% ipython --no-banner

In [1]: import numpy as np

In [2]: np.set_printoptions(suppress=True, linewidth=100)

In [3]: arr = np.load("m.npy")

In [4]: print(arr)
[[-15.3199  14.6262  -8.5154   7.3574  11.4479 -11.7366]
 [-16.097   13.8423  -9.3656   8.5611  12.6824 -10.4785]
 [-13.9919  14.5715 -10.3406   8.4816  13.0966 -11.409 ]
 [-15.4     14.3325  -8.51     8.3212  11.7243 -10.2894]
 [-15.0846  14.6496  -7.8335   9.4297  11.3103 -10.8246]
 [-14.8035  14.6132  -9.6503   8.8457  12.9192 -10.4548]
 [-16.1187  15.6135  -9.3704  10.5116  11.6654 -13.2958]
 [-14.0614  15.3891  -7.8728   8.6188  11.6499 -12.7947]
 [-14.8719  15.3632 -10.5639   8.1762  11.512  -13.0994]
 [-13.0962  15.2458  -9.2582   7.43    12.6575 -11.4384]
 [-13.6756  13.6971 -10.4715   9.8115  11.3578 -12.626 ]
 [-16.9655  14.3888  -9.4336   8.8141  12.0477 -12.2441]
 [-12.9979  15.2807  -9.7838  10.0756  12.2946 -11.0199]
 [-15.547   15.3954  -8.744    9.0954  12.2173 -10.8569]
 [-15.526   15.1412  -9.3902   7.504   13.6168 -14.5867]
 [-15.1638  15.8372  -9.487    8.4711  11.9236 -12.9128]
 [-15.2288  16.2843  -9.4431   8.1249  12.3469 -13.0683]
 [-16.6582  12.8282  -7.8326   9.2525  13.2084 -11.2793]
 [-15.1327  14.5035  -8.949   11.0459  12.2674 -13.9749]
 [-16.6525  14.6975  -7.9921   8.0726  10.9526 -10.5042]
 [-15.3707  14.1675  -7.7762   9.1338  12.8416 -13.127 ]]

In [5]: Uu, sv, VT = np.linalg.svd(arr)

In [6]: print(sv.round(4))
[137.5417   5.7712   4.5522   4.4359   3.5446   2.9453]

In [7]: out = Uu[:, :1] @ np.diag(sv[:1]) @ VT[:1]

In [8]: print(round(float(np.linalg.norm(arr - out) / np.linalg.norm(arr)), 4))
0.0707

In [9]: print(np.linalg.matrix_rank(out))
1

In [10]: print(np.round(np.linalg.norm(arr - out, 2), 4), round(float(sv[1]), 4))
5.7712 5.7712
